% ipython --no-banner

In [1]: import numpy as np

In [2]: np.set_printoptions(suppress=True, linewidth=140)

In [3]: tidy = lambda a: np.round(a, 2) + 0

In [4]: arr = np.load("out12.npy")

In [5]: tidy(arr)
Out[5]: 
array([[-0.79, -0.37, -1.8 , -2.68,  1.67, -1.2 , -0.69,  0.34],
       [-1.18, -0.83,  0.97,  1.11,  1.67, -0.56,  1.28,  2.65],
       [ 2.23,  0.41, -2.  ,  1.47,  0.88,  0.49, -1.3 ,  1.41],
       [-0.26, -2.52,  0.89,  0.5 , -0.68, -0.86, -2.71,  0.12],
       [-1.71,  1.31, -0.37, -0.63, -1.84,  1.36, -1.16,  2.06],
       [-1.31,  2.32,  0.67,  1.28,  1.41, -1.11, -1.62, -0.97],
       [ 1.71,  0.72,  2.53, -1.74,  1.04,  0.91, -0.84,  0.74],
       [ 1.18,  1.02,  0.3 , -0.31, -1.64, -3.06,  0.41,  1.06]])

In [6]: f = np.array([-1, -1, 2])

In [7]: tidy(np.convolve(arr[5], f))
Out[7]: array([ 1.31, -1.01, -5.62,  2.69, -1.34,  2.26,  5.55,  0.38, -2.27, -1.95])

In [8]: tidy(np.cross(arr[5, :3], arr[6, :3]))
Out[8]: array([ 5.39,  4.47, -4.9 ])

In [9]: x = np.array([2, 3, 0, -3, -2, -1, 3, -2])

In [10]: a = np.maximum(arr @ x, 0)

In [11]: tidy(arr.T @ a)
Out[11]: array([ 20.07,  14.58,  12.35, -11.51, -14.7 , -33.24,   1.34,  15.53])

In [12]: tidy(a)
Out[12]: array([ 0.45,  0.  ,  0.  ,  0.  ,  0.  ,  0.  ,  3.8 , 11.81])

In [13]: f = np.array([3, 3, 0, 5, 3, 5, -4])

In [14]: v = np.array([3, 1, 1, -2, 0, -1, 1, 1, -1])

In [15]: data = f[:, None] + v[None, :]

In [16]: data
Out[16]: 
array([[ 6,  4,  4,  1,  3,  2,  4,  4,  2],
       [ 6,  4,  4,  1,  3,  2,  4,  4,  2],
       [ 3,  1,  1, -2,  0, -1,  1,  1, -1],
       [ 8,  6,  6,  3,  5,  4,  6,  6,  4],
       [ 6,  4,  4,  1,  3,  2,  4,  4,  2],
       [ 8,  6,  6,  3,  5,  4,  6,  6,  4],
       [-1, -3, -3, -6, -4, -5, -3, -3, -5]])

In [17]: rk = np.linalg.matrix_rank(data)

In [18]: rk
Out[18]: np.int64(2)

In [19]: null = np.linalg.svd(data)[2][rk:].T

In [20]: null.shape
Out[20]: (9, 7)

In [21]: tidy(null @ null.T)
Out[21]: 
array([[ 0.49, -0.21, -0.21,  0.23, -0.06,  0.09, -0.21, -0.21,  0.09],
       [-0.21,  0.86, -0.14, -0.02, -0.1 , -0.06, -0.14, -0.14, -0.06],
       [-0.21, -0.14,  0.86, -0.02, -0.1 , -0.06, -0.14, -0.14, -0.06],
       [ 0.23, -0.02, -0.02,  0.59, -0.15, -0.28, -0.02, -0.02, -0.28],
       [-0.06, -0.1 , -0.1 , -0.15,  0.88, -0.14, -0.1 , -0.1 , -0.14],
       [ 0.09, -0.06, -0.06, -0.28, -0.14,  0.79, -0.06, -0.06, -0.21],
       [-0.21, -0.14, -0.14, -0.02, -0.1 , -0.06,  0.86, -0.14, -0.06],
       [-0.21, -0.14, -0.14, -0.02, -0.1 , -0.06, -0.14,  0.86, -0.06],
       [ 0.09, -0.06, -0.06, -0.28, -0.14, -0.21, -0.06, -0.06,  0.79]])

In [22]: m1 = np.loadtxt("arr.csv", delimiter=",")

In [23]: m1
Out[23]: 
array([[ 2.,  0.,  0.,  0.,  0.,  0.,  0.,  0.],
       [-2.,  1.,  0.,  0.,  0.,  0.,  0.,  0.],
       [ 1.,  2., -1.,  0.,  0.,  0.,  0.,  0.],
       [ 1.,  1., -2.,  1.,  0.,  0.,  0.,  0.],
       [ 1.,  2.,  2.,  2.,  0.,  0.,  0.,  0.],
       [-2.,  2.,  1., -1.,  1., -1.,  0.,  0.],
       [-2.,  0., -2., -1.,  0., -2.,  1.,  0.],
       [ 2.,  0.,  1., -1., -2., -2.,  2.,  0.]])

In [24]: # triangular

In [25]: rk = np.linalg.matrix_rank(m1)

In [26]: rk
Out[26]: np.int64(6)

In [27]: null = np.linalg.svd(m1)[2][rk:].T

In [28]: [int(np.linalg.matrix_rank(np.delete(m1, i, axis=0))) for i in range(8)]
Out[28]: [6, 6, 6, 6, 6, 6, 6, 6]

In [29]: np.allclose(m1 @ null, 0)
Out[29]: True

In [30]: tidy(m1 @ null)
Out[30]: 
array([[0., 0.],
       [0., 0.],
       [0., 0.],
       [0., 0.],
       [0., 0.],
       [0., 0.],
       [0., 0.],
       [0., 0.]])

In [31]: [int(np.linalg.matrix_rank(m1[:i])) for i in range(1, len(m1) + 1)]
Out[31]: [1, 2, 3, 4, 4, 5, 6, 6]
